In [1]: import numpy as np

In [2]: np.set_printoptions(precision=2, suppress=True, linewidth=160, legacy="1.25")

In [3]: W0 = np.load("a.npy")

In [4]: W0
Out[4]: 
array([[-1.6 , -0.5 ,  0.7 ,  2.6 , -0.1 ,  1.3 , -0.5 ,  0.9 , -0.2 ],
       [-0.46,  0.94, -0.3 ,  0.29,  1.36, -0.46,  0.28, -3.07, -0.17],
       [ 0.1 ,  0.6 , -2.  , -1.3 ,  0.2 , -0.1 ,  0.8 ,  0.7 ,  0.8 ],
       [-0.2 , -0.5 , -0.8 , -0.6 , -0.6 , -0.2 , -1.7 ,  0.9 , -0.5 ],
       [-0.5 ,  0.9 , -0.3 ,  0.3 ,  1.4 , -0.4 ,  0.3 , -3.1 , -0.2 ],
       [ 1.  ,  2.  , -1.8 ,  1.  ,  0.7 , -0.4 ,  1.1 , -0.4 , -0.1 ],
       [-0.2 ,  1.1 ,  1.  ,  0.6 , -0.8 , -0.5 ,  0.4 , -0.1 ,  0.7 ],
       [ 1.8 , -2.3 , -1.8 ,  0.2 , -0.9 ,  0.1 , -1.7 ,  0.3 , -0.9 ],
       [-0.6 ,  1.3 , -1.3 , -0.3 ,  1.4 , -0.7 ,  0.8 ,  0.9 ,  0.6 ],
       [-1.3 ,  1.3 , -0.6 ,  0.7 , -0.2 ,  0.3 , -1.  ,  0.3 , -1.3 ],
       [-0.7 ,  0.5 , -1.1 , -1.2 , -1.5 , -1.9 , -0.1 ,  2.  ,  0.7 ],
       [-0.8 ,  0.7 ,  0.  ,  0.1 , -0.2 , -0.7 , -0.7 ,  0.3 , -0.9 ]])

In [5]: rng = np.random.default_rng(6788)

In [6]: other = W0 + rng.integers(-2, 3, (12, 8)) @ rng.integers(-2, 3, (8, 9))

In [7]: other
Out[7]: 
array([[  0.4 ,  -5.5 ,   1.7 ,  -4.4 ,  -0.1 ,   6.3 ,  -5.5 ,  -2.1 ,  -1.2 ],
       [  5.54,  -3.06,  -4.3 ,   0.29,   6.36,  -1.46,  -3.72,  -4.07,  -3.17],
       [  1.1 ,  -0.4 ,  -4.  ,  -4.3 ,   5.2 ,  -6.1 ,  -2.2 ,  10.7 ,   8.8 ],
       [  1.8 ,   9.5 ,   3.2 , -15.6 ,   0.4 ,  15.8 , -13.7 , -13.1 , -10.5 ],
       [ -4.5 ,  -0.1 ,   4.7 ,  -9.7 ,   0.4 ,   7.6 ,  -4.7 ,  -8.1 ,  -3.2 ],
       [  2.  ,   1.  ,   8.2 ,  -8.  , -10.3 ,  -2.4 ,   3.1 ,  -1.4 ,   2.9 ],
       [-12.2 ,   3.1 ,   1.  ,   2.6 ,  -2.8 ,  -7.5 ,   2.4 ,  -0.1 , -11.3 ],
       [  9.8 ,  -6.3 ,  -8.8 ,   6.2 ,   4.1 ,   0.1 ,  -1.7 ,  -0.7 ,  -1.9 ],
       [  6.4 ,  -0.7 ,  13.7 , -13.3 , -10.6 ,   2.3 ,  -2.2 ,  -7.1 ,   2.6 ],
       [ -2.3 ,  11.3 ,   3.4 , -14.3 ,  -3.2 ,   7.3 , -10.  ,  -5.7 ,  -7.3 ],
       [  8.3 , -13.5 ,   4.9 ,  -0.2 ,  -2.5 ,  -2.9 ,  -1.1 ,  -3.  ,   1.7 ],
       [ -6.8 ,  -0.3 , -13.  ,   5.1 ,   2.8 , -10.7 ,   5.3 ,  14.3 ,   1.1 ]])

In [8]: np.abs(other - W0).sum(axis=1)
Out[8]: array([29., 28., 39., 84., 42., 40., 39., 32., 65., 61., 39., 60.])

In [9]: other = np.c_[W0[:, :7] @ np.array([[0, 1, 0, 0, 1, 2, 1],
   ...:     [0, 0, 2, 2, 2, 1, 0],
   ...:     [1, 2, 2, 0, 0, 2, 0],
   ...:     [0, 0, 1, 2, 2, 2, 1],
   ...:     [2, 2, 1, 2, 2, 1, 1],
   ...:     [2, 1, 0, 1, 0, 2, 0],
   ...:     [1, 1, 0, 0, 2, 1, 0]]), np.array([-6, -5, -2, 1, 4, 8, 5, 0, -9, 6, 1, 5])]

In [10]: other
Out[10]: 
array([[  2.6 ,   0.4 ,   2.9 ,   5.3 ,   1.4 ,   4.9 ,   0.9 ,  -6.  ],
       [  1.78,   1.48,   2.93,   4.72,   5.28,   0.72,   1.19,  -5.  ],
       [ -1.  ,  -2.8 ,  -3.9 ,  -1.1 ,   0.7 ,  -5.  ,  -1.  ,  -2.  ],
       [ -4.1 ,  -4.9 ,  -3.8 ,  -3.6 ,  -7.  ,  -6.4 ,  -1.4 ,   1.  ],
       [  2.  ,   1.6 ,   2.9 ,   4.8 ,   5.3 ,   0.8 ,   1.2 ,   4.  ],
       [ -0.1 ,  -0.5 ,   2.1 ,   7.  ,  10.6 ,   3.4 ,   2.7 ,   8.  ],
       [ -1.2 ,   0.1 ,   4.  ,   1.3 ,   2.4 ,   2.5 ,  -0.4 ,   5.  ],
       [ -5.1 ,  -5.2 ,  -8.9 ,  -5.9 ,  -7.6 ,  -4.3 ,   1.1 ,   0.  ],
       [  0.9 ,  -0.3 ,   1.1 ,   4.1 ,   5.8 ,  -2.3 ,   0.5 ,  -9.  ],
       [ -1.4 ,  -3.6 ,   1.9 ,   3.9 ,   0.3 ,  -1.7 ,  -0.8 ,   6.  ],
       [ -8.  ,  -7.9 ,  -3.9 ,  -6.3 ,  -5.3 , -10.9 ,  -3.4 ,   1.  ],
       [ -2.5 ,  -2.6 ,   1.3 ,   0.5 ,  -1.  ,  -3.  ,  -0.9 ,   5.  ]])

In [11]: np.linalg.matrix_rank(np.c_[W0, other])
Out[11]: 10

In [12]: np.round(np.linalg.norm(other - W0 @ np.linalg.lstsq(W0, other)[0], axis=0), 2) + 0
Out[12]: array([0.  , 0.  , 0.  , 0.  , 0.  , 0.  , 0.  , 7.01])
